$ python -q
>>> import numpy as np
>>> np.set_printoptions(precision=3, suppress=True, linewidth=100)
>>> m1 = np.load("sample13.npy")
>>> print(m1)
[[ -2  -3  -7  -7   0   0  -7  -1  -3]
 [  0   0   0   0   0   0   0   0   0]
 [ -2  -3  -7  -7   0   0  -7  -1  -3]
 [ -4  -6 -14 -14   0   0 -14  -2  -6]
 [ -4  -6 -14 -14   0   0 -14  -2  -6]
 [ -2  -3  -7  -7   0   0  -7  -1  -3]
 [ -2  -3  -7  -7   0   0  -7  -1  -3]]
>>> # null space of dimension 8
>>> print(np.allclose(m1[:-1].T @ np.linalg.lstsq(m1[:-1].T, m1[-1])[0], m1[-1]))
True
>>> print(round(np.trace(np.linalg.pinv(m1) @ m1), 3))
1.0
>>> print(m1 @ np.linalg.pinv(m1) @ m1)
[[ -2.  -3.  -7.  -7.   0.   0.  -7.  -1.  -3.]
 [  0.   0.   0.   0.   0.   0.   0.   0.   0.]
 [ -2.  -3.  -7.  -7.   0.   0.  -7.  -1.  -3.]
 [ -4.  -6. -14. -14.   0.   0. -14.  -2.  -6.]
 [ -4.  -6. -14. -14.   0.   0. -14.  -2.  -6.]
 [ -2.  -3.  -7.  -7.   0.   0.  -7.  -1.  -3.]
 [ -2.  -3.  -7.  -7.   0.   0.  -7.  -1.  -3.]]
>>> print(np.linalg.lstsq(m1[:-1].T, m1[-1])[2])
1
>>> try:
...     np.linalg.inv(m1)
... except np.linalg.LinAlgError as e:
...     print(e)
... 
Last 2 dimensions of the array must be square
>>> rng = np.random.default_rng(627823)
>>> ang = rng.uniform(0, 2 * np.pi, 34)
>>> Q, _ = np.linalg.qr(np.array([[1.9, -2.4], [0.2, 0.0], [1.0, -1.6], [0.5, -2.0]]))
>>> X = 3 * np.c_[np.cos(ang), np.sin(ang)] @ Q.T
>>> print(X)
[[-2.428 -0.642 -0.763  1.452]
 [ 2.303  0.11   1.389  1.325]
 [-2.063 -0.689 -0.456  2.015]
 [-0.575 -0.614  0.435  2.847]
 [ 1.807  0.698  0.274 -2.275]
 [-0.93   0.341 -1.074 -2.62 ]
 [-2.659 -0.35  -1.306 -0.318]
 [ 2.195  0.06   1.384  1.504]
 [ 0.729 -0.387  1.002  2.704]
 [-1.81  -0.698 -0.276  2.272]
 [ 1.592 -0.16   1.275  2.195]
 [-1.822 -0.698 -0.284  2.262]
 [ 0.388  0.589 -0.527 -2.868]
 [ 0.156 -0.502  0.774  2.85 ]
 [-2.462 -0.195 -1.382 -0.997]
 [-2.703 -0.437 -1.22   0.113]
 [-2.238 -0.674 -0.593  1.785]
 [ 2.688  0.512  1.11  -0.532]
 [ 0.902  0.651 -0.267 -2.774]
 [-1.57   0.167 -1.269 -2.213]
 [ 0.497  0.604 -0.474 -2.857]
 [-1.744 -0.698 -0.232  2.328]
 [-1.477  0.195 -1.245 -2.287]
 [-2.677 -0.374 -1.285 -0.203]
 [-0.08   0.516 -0.741 -2.86 ]
 [-2.561 -0.601 -0.906  1.123]
 [ 2.502  0.22   1.375  0.895]
 [-2.517 -0.617 -0.855  1.246]
 [-2.632 -0.321 -1.327 -0.455]
 [ 2.549  0.252  1.364  0.76 ]
 [-0.778 -0.638  0.332  2.807]
 [ 2.521  0.232  1.371  0.843]
 [ 1.141 -0.288  1.145  2.511]
 [ 2.407  0.163  1.387  1.121]]
>>> rank = np.linalg.matrix_rank(X)
>>> print(rank)
2
>>> null = np.linalg.svd(X)[2][rank:].T
>>> print(np.allclose(X @ null, 0))
True
>>> print([int(np.linalg.matrix_rank(X[:i])) for i in range(1, len(X) + 1)])
[1, 2, 2, 2, 2, 2, 2, 2, 2, 2, 2, 2, 2, 2, 2, 2, 2, 2, 2, 2, 2, 2, 2, 2, 2, 2, 2, 2, 2, 2, 2, 2, 2, 2]
>>> print([int(np.linalg.matrix_rank(X[:, :j + 1])) for j in range(4)])
[1, 2, 2, 2]
>>> print(np.linalg.matrix_rank(X.T @ X), np.linalg.matrix_rank(X @ X.T))
2 2
>>> print(null @ null.T)
[[ 0.187 -0.137 -0.36   0.063]
 [-0.137  0.946 -0.019  0.179]
 [-0.36  -0.019  0.786 -0.197]
 [ 0.063  0.179 -0.197  0.082]]
